>>> import numpy as np
>>> np.set_printoptions(precision=3, suppress=True, linewidth=120)
>>> rnd = lambda a: np.round(a, 3) + 0
>>> A = np.array([[-3, -2, -1, 0, 1, 2, 3, 4, 5],
...     [6, 7, 8, 9, 10, 11, 12, 13, 14],
...     [15, 16, 17, 18, 19, 20, 21, 22, 23],
...     [24, 25, 26, 27, 28, 29, 30, 31, 32],
...     [33, 34, 35, 36, 37, 38, 39, 40, 41]])
>>> # null space of dimension 7
>>> out = A / np.linalg.norm(A, axis=1)
Traceback (most recent call last):
  File "<python-input-5>", line 1, in <module>
    out = A / np.linalg.norm(A, axis=1)
          ~~^~~~~~~~~~~~~~~~~~~~~~~~~~~
ValueError: operands could not be broadcast together with shapes (5,9) (5,) 
>>> out = A / np.linalg.norm(A, axis=1, keepdims=True)
>>> gram = out @ out.T
>>> rnd(np.degrees(np.arccos(np.clip(gram[4, 3], -1, 1))))
np.float64(1.277)
>>> rnd(gram)
array([[1.   , 0.583, 0.483, 0.445, 0.425],
       [0.583, 1.   , 0.993, 0.987, 0.983],
       [0.483, 0.993, 1.   , 0.999, 0.998],
       [0.445, 0.987, 0.999, 1.   , 1.   ],
       [0.425, 0.983, 0.998, 1.   , 1.   ]])
>>> np.argwhere(np.triu(np.abs(gram) > 0.95, 1))
array([[1, 2],
       [1, 3],
       [1, 4],
       [2, 3],
       [2, 4],
       [3, 4]])
>>> U, sv, vt = np.linalg.svd(A)
>>> np.argmax(sv[:-1] / (sv[1:] + 1e-6)) + 1
np.int64(2)
>>> out = U[:, :2] @ np.diag(sv[:2]) @ vt[:2]
>>> np.linalg.matrix_rank(A, rtol=0.05)
np.int64(2)
>>> mat = np.loadtxt("mat.csv", delimiter=",")
>>> mat
array([[ 3., -2.,  1., -2.,  0.],
       [-2.,  0.,  2.,  3., -2.],
       [-2.,  0.,  2.,  3., -2.],
       [ 4.,  0.,  2., -5.,  0.],
       [ 2.,  3.,  4., -3., -2.],
       [ 2.,  2.,  3.,  2.,  1.],
       [ 2.,  2.,  3.,  2.,  1.],
       [ 0.,  0.,  0.,  0.,  0.],
       [ 3.,  5.,  5., -6., -2.],
       [-2.,  0.,  2.,  3., -2.],
       [ 2.,  2.,  3.,  2.,  1.],
       [-2.,  1.,  3., -2., -5.],
       [ 0.,  0.,  0.,  0.,  0.],
       [-5.,  3.,  2.,  0., -5.]])
>>> gram = np.cov(mat, rowvar=False)
>>> rnd(np.linalg.eigvalsh(gram)[::-1])
array([12.775,  7.9  ,  3.602,  0.676,  0.009])
>>> rnd(mat.std(axis=0))
array([2.524, 1.726, 1.332, 2.883, 1.934])
>>> np.argsort(-mat.std(axis=0).round(6), kind="stable")
array([3, 0, 4, 1, 2])
>>> rnd(np.corrcoef(mat.T))
array([[ 1.   ,  0.07 ,  0.267, -0.5  ,  0.718],
       [ 0.07 ,  1.   ,  0.79 , -0.31 , -0.226],
       [ 0.267,  0.79 ,  1.   , -0.319, -0.198],
       [-0.5  , -0.31 , -0.319,  1.   ,  0.158],
       [ 0.718, -0.226, -0.198,  0.158,  1.   ]])
>>> rnd(np.polyfit(mat[:, 4], mat[:, 0], 1))
array([0.937, 1.495])
>>> rnd(np.corrcoef(mat[:, 4], mat[:, 0])[0, 1])
np.float64(0.718)
